% python3 -q
>>> import numpy as np
>>> np.set_printoptions(precision=1, suppress=True, linewidth=200)
>>> def rd(a):
...     return np.round(a, 1) + 0
... 
>>> A = np.loadtxt("layer6.csv", delimiter=",")
>>> A
array([[0., 0., 0., 0., 2., 0., 0., 0., 0., 0., 0., 0., 0., 0.],
       [0., 2., 0., 0., 0., 0., 0., 0., 0., 0., 0., 0., 0., 0.],
       [0., 0., 0., 0., 0., 0., 0., 2., 0., 0., 0., 0., 0., 0.],
       [0., 0., 0., 0., 0., 0., 0., 0., 0., 1., 0., 0., 0., 0.],
       [0., 0., 0., 0., 0., 0., 0., 0., 0., 0., 2., 0., 0., 0.],
       [0., 0., 0., 0., 0., 1., 0., 0., 0., 0., 0., 0., 0., 0.],
       [1., 0., 0., 0., 0., 0., 0., 0., 0., 0., 0., 0., 0., 0.],
       [0., 0., 0., 0., 0., 0., 0., 0., 0., 0., 0., 0., 1., 0.],
       [0., 0., 0., 2., 0., 0., 0., 0., 0., 0., 0., 0., 0., 0.],
       [0., 0., 2., 0., 0., 0., 0., 0., 0., 0., 0., 0., 0., 0.],
       [0., 0., 0., 0., 0., 0., 0., 0., 0., 0., 0., 0., 0., 0.],
       [0., 0., 0., 0., 0., 0., 1., 0., 0., 0., 0., 0., 0., 0.],
       [0., 0., 0., 0., 0., 0., 0., 0., 1., 0., 0., 0., 0., 0.],
       [0., 0., 0., 0., 0., 0., 0., 0., 0., 0., 0., 0., 0., 0.]])
>>> rd(np.linalg.det(A))
np.float64(0.0)
>>> rd(np.sort(np.linalg.eigvals(A).real))
array([-1.4, -0.7, -0.7,  0. ,  0. ,  0. ,  0. ,  0. ,  0. ,  0.7,  0.7,  1. ,  1.4,  2. ])
>>> rd(np.linalg.norm(A, axis=0))
array([1., 2., 2., 2., 2., 1., 1., 2., 1., 1., 2., 0., 1., 0.])
>>> rd(np.sort(np.abs(np.linalg.eigvals(A))))
array([0. , 0. , 0. , 0. , 0. , 0. , 1. , 1.4, 1.4, 1.4, 1.4, 1.4, 1.4, 2. ])
>>> W = np.array([[-3, 1, 0],
...     [-1, 0, -2],
...     [2, 0, -2],
...     [-2, -3, -1],
...     [1, 2, 2],
...     [2, -3, -2],
...     [3, 0, -1],
...     [3, 0, 0],
...     [1, -2, -2],
...     [-3, 1, 0],
...     [-2, -3, -2],
...     [1, 1, -3],
...     [1, 2, -2],
...     [0, 1, 3]])
>>> c = np.array([0, -3, 1])
>>> hid = np.maximum(A @ W + c, 0)
>>> rd((hid > 0).mean(axis=0))
array([0.5, 0.1, 0.4])
>>> np.linalg.matrix_rank(hid)
np.int64(3)
>>> cent = np.array([[3, 0], [8, 0], [7, 0]])
>>> hid @ cent
array([[49.,  0.],
       [ 0.,  0.],
       [25.,  0.],
       [ 7.,  0.],
       [ 0.,  0.],
       [ 6.,  0.],
       [ 7.,  0.],
       [ 3.,  0.],
       [ 0.,  0.],
       [12.,  0.],
       [ 7.,  0.],
       [ 9.,  0.],
       [ 3.,  0.],
       [ 7.,  0.]])
>>> rng = np.random.default_rng(72)
>>> W0 = rng.normal(size=(17, 8))
>>> W0 = 5 * W0 / np.linalg.norm(W0, axis=1, keepdims=True)
>>> rd(W0)
array([[-1.6,  0. ,  1. , -2.8, -2.3, -1.6,  1.6,  1.8],
       [ 0.6,  0.9, -1.2, -2.3,  0.9,  1.4, -0.2, -3.8],
       [ 0.6,  0.3, -1.8,  1.9,  3.4,  2. ,  0.3, -1.4],
       [ 1.2, -2.8,  1.9,  1.7,  0.2,  2.2, -1.1,  1.8],
       [ 1.2, -0.2,  1.8, -1.6, -0.8, -3.9,  0.1,  1.5],
       [ 1.5,  0.9,  1.5,  2. , -3.2, -0.8, -1.9, -0.9],
       [ 0.3,  1.6, -0.7, -1.2, -3.3,  1.9, -0.9,  2.1],
       [ 0.9, -1.3, -3.4, -1.3, -0.4,  0. ,  1.5, -2.6],
       [-1.2, -0.9,  3. ,  1.5,  0.1, -0.5, -3.4,  0.1],
       [-3.8, -2.3, -1.5,  0.5,  0.5,  0.6,  1. , -1.1],
       [-0.5, -1.5,  0.4, -1.7,  0.4,  3.6,  2.5, -0.5],
       [-1.7,  0.6, -1. , -0.9,  4.1, -1.8,  0.5, -0.4],
       [ 2.4,  0.6, -1.1,  1.9,  0.4, -1.6, -1.2, -3.1],
       [-2.1, -0.2, -1.6, -3.4, -0.3, -1.7,  0.1,  1.9],
       [ 0. , -0.9, -1.1,  0.3, -2.1,  0.2,  0.1, -4.3],
       [-3.3, -0.6, -3.3,  1. ,  1.3,  0. , -0.3,  0.5],
       [ 1.1,  0.8,  0.3,  1.2,  1.2, -1.2,  3.2, -2.9]])
>>> Xc = W0 - W0.mean(axis=1)
Traceback (most recent call last):
  File "<python-input-20>", line 1, in <module>
    Xc = W0 - W0.mean(axis=1)
         ~~~^~~~~~~~~~~~~~~~~
ValueError: operands could not be broadcast together with shapes (17,8) (17,) 
>>> Xc = W0 - W0.mean(axis=0)
>>> Uu, sigma, vt = np.linalg.svd(Xc, full_matrices=False)
>>> rd(vt[0] * np.sign(vt[0, np.abs(vt[0]).argmax()]))
array([ 0. ,  0. ,  0.4, -0.2, -0.5, -0.2, -0.2,  0.6])
>>> rd(Xc.mean(axis=0))
array([0., 0., 0., 0., 0., 0., 0., 0.])
>>> np.abs(Uu[:, 0]).argmax()
np.int64(0)
>>> (np.sign(Uu[:, 0]) == np.sign(Uu[0, 0])).astype(int)
array([1, 0, 0, 1, 1, 1, 1, 0, 1, 0, 0, 0, 0, 1, 0, 0, 0])
